$ python3 -q
>>> import numpy as np
>>> import numpy.linalg as la
>>> np.set_printoptions(suppress=True, linewidth=100)
>>> arr = np.load("a.npy")
>>> arr
array([[ 0.01,  0.03,  0.09, -0.04,  1.05,  0.03, -0.01],
       [ 0.02, -0.05,  0.01, -0.02,  0.98, -0.09,  0.03],
       [-0.01,  0.1 , -0.04, -0.02,  0.85,  0.02, -0.02],
       [ 0.04,  0.01,  0.06, -0.08,  1.01, -0.02,  0.  ],
       [ 0.09,  0.02, -0.02,  0.07,  0.97, -0.02,  0.09],
       [ 0.08,  0.  , -0.02,  0.06,  1.05,  0.03,  0.05],
       [ 0.03,  0.  ,  0.1 ,  0.05,  0.97,  0.02, -0.05],
       [-0.02, -0.01, -0.02, -0.08,  0.98,  0.03, -0.01],
       [-0.05, -0.06, -0.05,  0.01,  0.95, -0.07,  0.  ],
       [ 0.02, -0.12, -0.07,  0.02,  1.05, -0.02, -0.01],
       [-0.03,  0.06,  0.1 , -0.01,  1.04, -0.04, -0.05],
       [ 0.01, -0.02,  0.06, -0.06,  1.05, -0.02,  0.02],
       [ 0.98,  0.96,  0.01, -0.11, -0.01, -0.02,  1.91],
       [ 1.01,  0.99,  0.09,  0.07,  0.09, -0.12,  1.94],
       [ 0.95,  0.97, -0.03, -0.04,  0.01, -0.04,  1.99],
       [ 1.02,  1.01, -0.12,  0.01,  0.06,  0.05,  1.96],
       [ 1.1 ,  0.97, -0.02,  0.07, -0.02,  0.03,  1.99],
       [ 1.  ,  0.97, -0.01, -0.04,  0.05,  0.01,  2.01],
       [ 1.  ,  0.9 ,  0.02,  0.06, -0.02,  0.  ,  2.03],
       [ 1.03,  1.  , -0.01,  0.02, -0.03,  0.01,  2.03],
       [ 1.05,  1.  ,  0.04,  0.09,  0.02,  0.03,  1.94],
       [ 1.03,  1.02,  0.04,  0.03,  0.04,  0.08,  2.  ],
       [ 0.91,  1.  ,  0.02, -0.07, -0.08,  0.  ,  1.95],
       [ 0.99,  1.02,  0.06, -0.06, -0.04,  0.02,  2.01],
       [ 0.87,  2.03,  0.06,  0.97,  1.02,  1.98,  0.99],
       [ 0.92,  1.93, -0.03,  1.07,  1.01,  1.98,  1.04],
       [ 1.01,  1.94, -0.03,  0.95,  1.01,  1.94,  1.04],
       [ 1.02,  2.  , -0.08,  1.03,  0.98,  1.99,  0.96],
       [ 0.93,  1.99,  0.03,  1.04,  0.96,  2.  ,  1.02],
       [ 0.99,  2.  ,  0.01,  1.04,  0.94,  1.95,  0.97],
       [ 1.01,  2.03, -0.01,  0.97,  1.  ,  1.98,  0.99],
       [ 0.94,  1.9 ,  0.02,  1.06,  0.93,  1.95,  0.99],
       [ 1.03,  2.07,  0.11,  0.94,  1.04,  1.96,  1.  ],
       [ 1.01,  1.97,  0.08,  0.95,  0.99,  2.  ,  0.99],
       [ 0.94,  1.98,  0.  ,  0.98,  0.95,  1.95,  1.04],
       [ 1.02,  2.02,  0.08,  1.06,  0.99,  2.  ,  1.09]])
>>> cen = arr - arr.mean(axis=0)
>>> V = la.svd(cen)[2][:3]
>>> Y = cen - cen @ V.T @ V
>>> np.round(np.diag(V.T @ V), 2)
array([0.18, 0.58, 0.4 , 0.48, 0.21, 0.54, 0.61])
>>> round(la.norm(Y) / la.norm(cen), 2)
np.float64(0.05)
>>> la.norm(Y, axis=1).round(6).argmax()
np.int64(2)
